In [1]: import numpy as np

In [2]: from numpy import linalg as LA

In [3]: np.set_printoptions(suppress=True, linewidth=120)

In [4]: tidy = lambda a: np.round(a, 1) + 0

In [5]: q, _ = LA.qr(np.array([[0.7, 0.4, 1.0, -0.7],
   ...:     [0.3, 0.1, -0.6, -0.4],
   ...:     [-0.2, 1.7, -1.9, 0.3],
   ...:     [1.0, 1.1, -0.9, -0.8]]))

In [6]: m1 = q[:, :4]

In [7]: tidy(m1)
Out[7]: 
array([[-0.5,  0. ,  0.7, -0.4],
       [-0.2, -0.1, -0.6, -0.8],
       [ 0.2,  1. ,  0.1, -0.2],
       [-0.8,  0.2, -0.3,  0.5]])

In [8]: # orthonormal columns

In [9]: W1 = np.array([[-8, -4, 4], [7, 9, -2], [2, 8, -7], [-5, -4, 9]])

In [10]: coef = np.array([1, 1, 0])

In [11]: hid = np.maximum(m1 @ W1 + coef, 0)

In [12]: LA.matrix_rank(hid)
Out[12]: np.int64(3)

In [13]: tidy(hid)
Out[13]: 
array([[ 8.5, 10.4,  0. ],
       [ 5.3,  0.1,  0. ],
       [ 7.5, 10.4,  0. ],
       [ 5.9,  1.7,  2.9]])

In [14]: C = np.array([[2, 3, 3], [3, 1, 1], [2, 2, 2]])

In [15]: print((hid @ C).round(6).argmax(axis=1))
[0 1 0 1]

In [16]: tidy(hid @ C)
Out[16]: 
array([[48.1, 35.9, 35.9],
       [10.9, 16.1, 16.1],
       [46.2, 32.9, 32.9],
       [22.7, 25.3, 25.3]])

In [17]: x = np.array([3, 1, 0, 2])

In [18]: rhs = m1 @ x

In [19]: tidy(rhs)
Out[19]: array([-2.4, -2.3,  1.1, -1.2])

In [20]: tidy(LA.solve(m1, rhs + m1[:, 0]))
Out[20]: array([4., 1., 0., 2.])

In [21]: tidy(LA.solve(m1, rhs))
Out[21]: array([3., 1., 0., 2.])

In [22]: tidy(LA.solve(m1.T, m1[1]))
Out[22]: array([0., 1., 0., 0.])

In [23]: tidy(m1 @ m1)
Out[23]: 
array([[ 0.7,  0.7, -0.2, -0.1],
       [ 0.7, -0.7,  0.1, -0.1],
       [-0.2,  0. , -0.4, -0.9],
       [ 0. , -0.2, -0.9,  0.4]])

In [24]: tidy((m1 - m1.T) / 2)
Out[24]: 
array([[ 0. ,  0.1,  0.3,  0.2],
       [-0.1,  0. , -0.8, -0.5],
       [-0.3,  0.8,  0. ,  0.1],
       [-0.2,  0.5, -0.1,  0. ]])

In [25]: np.allclose(m1 @ m1.T, m1.T @ m1)
Out[25]: True

In [26]: tidy(np.trace(m1))
Out[26]: np.float64(-0.1)

In [27]: tidy(LA.det(m1.T))
Out[27]: np.float64(-1.0)

In [28]: tidy(np.einsum("ij,ji->", m1, m1))
Out[28]: np.float64(0.0)

In [29]: tidy(LA.det(m1[::-1]))
Out[29]: np.float64(-1.0)

In [30]: tidy(LA.det(2 * m1)), tidy(LA.det(m1))
Out[30]: (np.float64(-16.0), np.float64(-1.0))

In [31]: tidy(LA.eigvals(m1))
Out[31]: array([-1.+0.j,  1.+0.j,  0.+1.j,  0.-1.j])
